% python3 -q
>>> import numpy as np
>>> from numpy import linalg as LA
>>> np.set_printoptions(precision=4, suppress=True, linewidth=120)
>>> M = np.loadtxt("mat.csv", delimiter=",")
>>> M
array([[ -1.7274, -17.8782,  -1.8893,  26.1231,   0.8982,  -6.8368,  -4.6213],
       [-15.595 ,  -5.4552,   3.9111,  13.9781,  -6.1808,   5.5341, -11.7812],
       [ 14.7907,  -1.1248,   0.6256,  -1.2469,   5.7472,  -4.8739,   9.2093],
       [ 16.9835,  28.246 , -23.2013, -37.1435,   3.7625,  -9.9396,   9.7125],
       [ -2.0364, -14.6451,   2.0719,  30.1425,   0.1377,  -4.2192,  -7.9104],
       [-16.3284,   5.9095,  -9.448 , -14.9657,  -6.4148,   2.5866,  -7.1337],
       [ -7.1133,  -3.846 ,   1.1065, -10.4766,  -1.1134,   2.0643,   2.4533],
       [ -7.3243,  -1.3843, -19.6602,  15.936 ,  -3.4888, -10.3986, -14.0607],
       [  1.9367, -10.6157,  13.4577,   5.9364,   2.7636,   4.2575,   5.6974],
       [-13.9392, -10.01  ,   9.9784,  17.2448,  -4.1488,   6.5314,  -9.2709],
       [  7.8055,  13.5391, -18.8475,  -3.1559,   0.5997,  -9.7455,  -3.1841],
       [-11.1212,   5.709 , -21.3826,  -3.6205,  -5.1044,  -7.0256, -10.6036],
       [-15.7787,   2.8843, -10.1378,  16.6435,  -8.3607,  -0.3539, -18.7913],
       [  3.2182,   1.7048,  10.7211, -18.7871,   2.6504,   6.787 ,  11.431 ],
       [-18.6385,   4.0221,  -9.2668,   3.4559,  -8.6436,   2.3255, -15.8457],
       [ -9.5701,  -5.6021,  -2.9626,   0.6974,  -2.243 ,   0.4329,  -3.4432],
       [ 11.1218,  26.7417, -15.5102, -20.2345,   0.0731,  -3.8345,   0.5457],
       [ 14.9255,  15.5947, -20.0619, -13.8617,   3.803 , -10.9484,   4.0872],
       [-23.1482, -15.5125,  14.9383,  25.5302,  -7.3492,  10.6284, -14.56  ],
       [-19.254 ,  -0.6873,   6.0045,  -9.6108,  -5.9374,  10.3459,  -4.8538],
       [ 15.5615,  -7.8657,   9.6255,  11.029 ,   6.5089,  -2.6534,   8.4112],
       [  1.2318,   3.6149,   6.4037,  -8.6537,   0.06  ,   4.874 ,   4.5668],
       [ 23.7773,  11.7296, -23.4037, -14.1909,   7.8524, -18.0633,  10.094 ],
       [ -4.794 ,   9.3913,  -9.79  ,  -3.3012,  -3.3186,  -0.7795,  -6.9242],
       [ -3.3052,  -4.2078,  20.3191,   7.3481,  -1.1026,  11.4   ,   0.2594],
       [-12.3912, -15.8837,   7.6814,  27.0743,  -3.6586,   2.4817, -10.9991],
       [ 13.5058, -10.2543,  -7.4772,  19.0841,   4.712 , -12.6106,   1.535 ],
       [-19.6462,   1.5311,  21.2859,  -1.7317,  -6.9085,  20.2851,  -6.5255],
       [  9.9787,   1.846 ,  14.5934,  -0.8034,   3.2363,   5.1662,   7.2585],
       [-24.3196, -14.3952,  15.3559,  25.0647,  -8.5999,  12.2511, -16.2226],
       [ -7.4485, -14.6061,  -0.9935,  32.9679,  -2.9003,  -3.9125, -13.2869],
       [-21.1865,  -4.756 ,   6.5056, -11.5666,  -6.1436,  10.2706,  -3.1075],
       [ -3.0015,   1.5039, -22.755 ,  11.433 ,  -2.8495, -12.6659, -11.3294],
       [ -9.9497,  -8.7215, -13.5599,  27.4915,  -4.7171,  -7.652 , -17.1546],
       [-19.7842,   3.6126,  -9.8726, -12.421 ,  -6.7316,   3.051 ,  -8.7159],
       [ -2.7588,  16.5149, -23.1699,  -9.5323,  -4.25  ,  -6.7434,  -8.6386],
       [ 10.5322,  15.4324,  -8.5142, -16.2699,   1.7085,  -3.2892,   4.7701]])
>>> ang = np.radians(90)
>>> r_ = np.eye(7)
>>> r_[2, 2] = r_[0, 0] = np.cos(ang)
>>> r_[2, 0], r_[0, 2] = -np.sin(ang), np.sin(ang)
>>> r_.round(4) + 0
array([[ 0.,  0.,  1.,  0.,  0.,  0.,  0.],
       [ 0.,  1.,  0.,  0.,  0.,  0.,  0.],
       [-1.,  0.,  0.,  0.,  0.,  0.,  0.],
       [ 0.,  0.,  0.,  1.,  0.,  0.,  0.],
       [ 0.,  0.,  0.,  0.,  1.,  0.,  0.],
       [ 0.,  0.,  0.,  0.,  0.,  1.,  0.],
       [ 0.,  0.,  0.,  0.,  0.,  0.,  1.]])
>>> A2 = M @ r_.T
>>> LA.svd(M, compute_uv=False), LA.svd(A2, compute_uv=False)
(array([141.5262,  92.4968,  84.1813,  27.9101,   1.8728,   1.6539,   1.3094]), array([141.5262,  92.4968,  84.1813,  27.9101,   1.8728,   1.6539,   1.3094]))
>>> np.allclose(LA.norm(M, axis=1), LA.norm(A2, axis=1))
True
